>>> import numpy as np
>>> np.set_printoptions(suppress=True, linewidth=120)
>>> def tidy(a):
...     return np.round(a, 1) + 0
... 
>>> X = np.array([[3.1, -3.0, 2.0, 1.0],
...     [1.0, 0.1, 3.0, -2.0],
...     [-3.0, 0.0, 0.1, -3.0],
...     [3.0, -3.0, 2.0, 1.1]])
>>> print(np.linalg.matrix_rank(X, rtol=0.1))
3
>>> print(round(np.log10(np.linalg.cond(X))))
2
>>> sv = 3 * 0.5 ** np.arange(3)
>>> rng = np.random.default_rng(4533)
>>> mat = rng.normal(size=(10, 3)) * rng.permutation(sv)
>>> print(tidy(mat))
[[-7.4 -0.6 -0.3]
 [ 1.1  0.2  0.1]
 [-1.7 -1.2  1.5]
 [-2.1  1.2 -0.4]
 [ 2.5 -0.4  0.5]
 [ 1.8 -0.2 -0.7]
 [-4.  -2.8  0.6]
 [ 3.4 -0.5  1.4]
 [ 0.8  1.8 -0.3]
 [-1.9 -1.   0.2]]
>>> vec = np.array([-5, 0, 4])
>>> rhs = mat @ vec
>>> print(tidy(rhs))
[ 36.   -5.4  14.3   9.1 -10.4 -11.4  22.6 -11.7  -5.5  10.1]
>>> print(tidy(np.linalg.lstsq(mat, rhs)[0]))
[-5.  0.  4.]
>>> rhs = rhs + 0.3 * rng.normal(size=10)
>>> print(tidy(rhs))
[ 35.6  -6.   14.5   8.8 -10.7 -11.4  22.4 -12.1  -5.5  10. ]
>>> c, *_ = np.linalg.lstsq(mat, rhs)
>>> print(tidy(mat.T @ (rhs - mat @ c)))
[0. 0. 0.]
>>> print(tidy(c))
[-5.   0.   3.9]
>>> print([round(float(np.linalg.norm(np.linalg.solve(mat.T @ mat + lam * np.eye(3), mat.T @ rhs))), 2) for lam in (0, 1, 10, 100)])
[6.34, 5.68, 4.57, 2.53]
>>> M2 = np.c_[mat[:, :1] @ np.array([[2]]), np.array([3, 2, 2, 2, 3, 2, 0, 3, 1, 3])]
>>> print(tidy(M2))
[[-14.9   3. ]
 [  2.2   2. ]
 [ -3.3   2. ]
 [ -4.3   2. ]
 [  5.    3. ]
 [  3.5   2. ]
 [ -8.1   0. ]
 [  6.9   3. ]
 [  1.6   1. ]
 [ -3.7   3. ]]
>>> print(tidy(np.linalg.norm(M2 - mat @ np.linalg.lstsq(mat, M2)[0], axis=0)))
[0.  6.6]
>>> print(np.linalg.matrix_rank(np.c_[mat, M2]))
4
>>> print(np.linalg.matrix_rank(M2))
2
>>> cov = np.cov(mat, rowvar=False)
>>> print(tidy(np.corrcoef(mat.T)))
[[ 1.   0.3  0.2]
 [ 0.3  1.  -0.5]
 [ 0.2 -0.5  1. ]]
>>> print(tidy(np.polyfit(mat[:, 0], mat[:, 1], 1)))
[ 0.1 -0.3]
>>> print(tidy(cov))
[[11.1  1.5  0.5]
 [ 1.5  1.7 -0.5]
 [ 0.5 -0.5  0.5]]
>>> print(tidy(np.median(mat, axis=0)))
[-0.4 -0.5  0.1]
>>> print(cov.shape)
(3, 3)
>>> print(np.argsort(-mat.std(axis=0).round(6), kind="stable"))
[0 1 2]
>>> M = np.load("w.npy")
>>> print(M)
[[1.  0.2 0.  0. ]
 [0.2 1.  0.2 0. ]
 [0.  0.2 1.  0.2]
 [0.  0.  0.2 1. ]]
>>> vec = np.ones(4)
>>> for _ in range(6):
...     vec = M @ vec
...     vec /= np.linalg.norm(vec)
...     print(round(vec @ M @ vec, 1))
... 
1.3
1.3
1.3
1.3
1.3
1.3
>>> print(tidy(np.linalg.eigvalsh(M)[-1]))
1.3
>>> print(tidy(vec))
[0.4 0.6 0.6 0.4]
>>> Q = M.astype(float).copy()
>>> for j in range(4):
...     Q[:, j] -= Q[:, :j] @ (Q[:, :j].T @ Q[:, j])
...     Q[:, j] /= np.linalg.norm(Q[:, j])
... 
>>> print(tidy(Q.T @ M))
[[1.  0.4 0.  0. ]
 [0.  1.  0.4 0. ]
 [0.  0.  1.  0.4]
 [0.  0.  0.  0.9]]
>>> m1 = np.load("dump.npy")
>>> print(m1)
[[-15.   12.1  15.1]
 [ -5.1   4.2   5.1]
 [-20.   12.7  14. ]
 [ 15.  -12.1 -15.1]]
>>> P = m1 @ np.linalg.solve(m1.T @ m1, m1.T)
>>> print(tidy(np.trace(P)))
3.0
>>> print(tidy(np.linalg.eigvalsh(P)))
[0. 1. 1. 1.]
>>> print(np.allclose(P @ P, P))
True
>>> ang = np.radians(142)
>>> R = np.eye(3)
>>> R[0, 0] = R[2, 2] = np.cos(ang)
>>> R[0, 2], R[2, 0] = -np.sin(ang), np.sin(ang)
>>> print(tidy(R))
[[-0.8  0.  -0.6]
 [ 0.   1.   0. ]
 [ 0.6  0.  -0.8]]
>>> M2 = m1 @ R.T
>>> print(tidy(M2))
[[  2.5  12.1 -21.1]
 [  0.9   4.2  -7.2]
 [  7.1  12.7 -23.3]
 [ -2.5 -12.1  21.1]]
>>> print(tidy(np.linalg.matrix_power(R, 2)))
[[ 0.2  0.   1. ]
 [ 0.   1.   0. ]
 [-1.   0.   0.2]]
>>> print(tidy((R + R.T) / 2))
[[-0.8  0.   0. ]
 [ 0.   1.   0. ]
 [ 0.   0.  -0.8]]
>>> print(tidy(np.sort(np.abs(np.linalg.eigvals(R)))))
[1. 1. 1.]
>>> print(tidy(R @ R))
[[ 0.2  0.   1. ]
 [ 0.   1.   0. ]
 [-1.   0.   0.2]]
>>> print(np.allclose(R, R.T))
False
>>> print(tidy(np.trace(R)))
-0.6
>>> print(tidy(np.linalg.det(R)))
1.0
>>> Uu, sv, VT = np.linalg.svd(m1)
>>> print(np.argmax(sv[:-1] / (sv[1:] + 1e-6)) + 1)
2
>>> M2 = Uu[:, :2] @ np.diag(sv[:2]) @ VT[:2]
>>> print(tidy(np.linalg.norm(m1 - M2, 2)), tidy(sv[2]))
0.1 0.1
>>> print(tidy(M2))
[[-15.   12.1  15.1]
 [ -5.1   4.1   5.1]
 [-20.   12.7  14. ]
 [ 15.  -12.1 -15.1]]
>>> print(np.linalg.matrix_rank(m1, rtol=0.05))
2
>>> print(tidy(np.linalg.norm(m1 - M2) / np.linalg.norm(m1)))
0.0
>>> data = rng.normal(size=(22, 3))
>>> data = 5 * data / np.linalg.norm(data, axis=1, keepdims=True)
>>> print(tidy(data))
[[ 3.9 -2.5  1.8]
 [-1.6  2.1 -4.3]
 [-2.5  3.2  2.8]
 [ 4.7 -1.6 -0.9]
 [-1.  -4.2 -2.5]
 [-2.6 -3.2  2.9]
 [-4.6 -1.   1.6]
 [-0.9  2.1 -4.5]
 [-0.9  1.7  4.6]
 [ 2.6  2.1  3.7]
 [ 2.5  0.2  4.3]
 [-4.4  2.2 -1. ]
 [-2.1  3.4  3. ]
 [ 1.4 -3.8 -2.9]
 [-2.3 -2.3 -3.8]
 [ 3.3  2.4 -3. ]
 [-3.3  3.7  0.9]
 [ 1.  -1.6  4.6]
 [-0.2 -1.2  4.8]
 [-3.9  0.9  3. ]
 [ 3.1  3.8 -0.8]
 [ 3.7 -3.1  1.4]]
>>> cov = np.cov(data, rowvar=False)
>>> print(tidy(np.corrcoef(data[:, 0], data[:, 2])[0, 1]))
0.0
>>> print(tidy(data.std(axis=0)))
[2.9 2.6 3.1]
>>> print(tidy(np.median(data, axis=0)))
[-0.9  0.5  1.5]
>>> print(cov.shape)
(3, 3)
>>> print(tidy(np.linalg.eigvalsh(cov)[::-1]))
[10.1  9.5  6. ]
>>> print(tidy(np.polyfit(data[:, 0], data[:, 2], 1)))
[0.  0.7]
>>> M2 = np.c_[data[:, :2] @ np.array([[0, 0], [0, 1]]), np.array([-2, 0, 2, -1, -2, 0, -3, 3, 3, 0, 1, -3, 3, 3, -2, -3, 0, -2, -1, -1, -1, 3])]
>>> print(tidy(M2))
[[ 0.  -2.5 -2. ]
 [ 0.   2.1  0. ]
 [ 0.   3.2  2. ]
 [ 0.  -1.6 -1. ]
 [ 0.  -4.2 -2. ]
 [ 0.  -3.2  0. ]
 [ 0.  -1.  -3. ]
 [ 0.   2.1  3. ]
 [ 0.   1.7  3. ]
 [ 0.   2.1  0. ]
 [ 0.   0.2  1. ]
 [ 0.   2.2 -3. ]
 [ 0.   3.4  3. ]
 [ 0.  -3.8  3. ]
 [ 0.  -2.3 -2. ]
 [ 0.   2.4 -3. ]
 [ 0.   3.7  0. ]
 [ 0.  -1.6 -2. ]
 [ 0.  -1.2 -1. ]
 [ 0.   0.9 -1. ]
 [ 0.   3.8 -1. ]
 [ 0.  -3.1  3. ]]
>>> print(tidy(np.linalg.norm(M2 - data @ np.linalg.lstsq(data, M2)[0], axis=0)))
[0.  0.  9.6]
>>> print(np.linalg.matrix_rank(np.c_[data, M2]))
4
>>> F = np.load("test17.npy")
>>> print(tidy(F))
[[-1.  -0.1 -0.3]
 [ 0.2 -0.9 -0.3]
 [-0.2 -0.4  0.9]]
>>> # columns are unit length and at right angles
>>> print(np.allclose(F @ F.T, F.T @ F))
True
>>> print(tidy(F @ F))
[[ 1.   0.2  0. ]
 [-0.2  1.   0. ]
 [ 0.   0.   1. ]]
>>> F.inv()
Traceback (most recent call last):
  File "<python-input-87>", line 1, in <module>
    F.inv()
    ^^^^^
AttributeError: 'numpy.ndarray' object has no attribute 'inv'
>>> Q, R = np.linalg.qr(F)
>>> print(tidy(Q))
[[-1.  -0.1 -0.3]
 [ 0.2 -0.9 -0.3]
 [-0.2 -0.4  0.9]]
>>> print(np.abs(np.diag(R)))
[1. 1. 1.]
>>> print(np.allclose(R.T @ R, F.T @ F))
True
>>> print(np.trace(Q @ Q.T))
3.0
>>> E = np.load("x.npy")
>>> print(E)
[[ 7.1 -3.9  6.1]
 [-1.1 -1.5  0.1]
 [ 0.  -2.4  2.4]
 [-0.9 -1.6  2.1]
 [ 5.3 -6.5  5.5]
 [ 5.1 -6.   6.4]
 [ 5.4 -4.7  6.4]
 [ 5.9 -5.4  4.8]
 [-0.7  0.4  0.4]
 [ 6.3 -4.2  6.3]
 [-0.7 -0.7  2.1]
 [-0.5 -1.   0.8]
 [ 6.8 -4.1  8. ]
 [ 4.8 -5.5  6.4]
 [ 4.4 -6.4  8.3]
 [ 5.5 -4.8  5.3]
 [-0.4  0.3  2. ]
 [ 6.2 -4.   5.7]
 [ 0.7  0.2  0.6]
 [-1.  -1.1  2.2]
 [ 5.4 -4.6  6.4]
 [ 0.7 -3.1  2.4]
 [ 5.4 -4.1  5.7]
 [ 0.9 -0.4  0.8]
 [ 1.5 -1.   2.7]
 [ 1.  -2.4 -1. ]
 [ 6.7 -3.6  7.6]]
>>> Ac = (E - E.mean(axis=0)) / E.std(axis=0)
>>> print(np.argwhere(np.abs(Ac) > 2))
[]
>>> print(tidy(Ac.std(axis=0)))
[1. 1. 1.]
>>> c = np.linalg.lstsq(np.delete(Ac, 0, axis=1), Ac[:, 0])[0]
>>> print(tidy(c))
[-0.3  0.7]
>>> print(np.abs(c).argmax())
1
>>> print(tidy(1 - np.var(Ac[:, 0] - np.delete(Ac, 0, axis=1) @ c)))
0.8
>>> M2 = np.array([[1, 1], [1, -1]])
>>> arr = np.kron(M2, np.kron(M2, M2))[rng.permutation(8)][:2]
>>> print(arr)
[[ 1 -1 -1  1 -1  1  1 -1]
 [ 1  1 -1 -1 -1 -1  1  1]]
>>> # column 4 repeats column 2
>>> M2 = arr + rng.integers(-2, 3, (2, 1)) @ rng.integers(-2, 3, (1, 8))
>>> print(M2)
[[ 5 -1 -1  3 -3  3 -1  3]
 [ 5  1 -1  1 -3  1 -1  5]]
>>> print(M2 - arr)
[[ 4  0  0  2 -2  2 -2  4]
 [ 4  0  0  2 -2  2 -2  4]]
>>> Uu, sv, VT = np.linalg.svd(M2, full_matrices=False)
>>> print(Uu.shape, sv.shape, VT.shape)
(2, 2) (2,) (2, 8)
>>> print(tidy(np.sqrt((sv ** 2).sum())), tidy(np.linalg.norm(M2)))
11.3 11.3
>>> print(tidy(sv / sv[0]))
[1.  0.3]
>>> print((sv > 1e-8).sum())
2
>>> print(tidy(Uu.T @ M2 @ VT.T))
[[11.   0. ]
 [ 0.   2.8]]
>>> print(tidy(Uu.T @ Uu))
[[1. 0.]
 [0. 1.]]
>>> print(tidy(sv))
[11.   2.8]
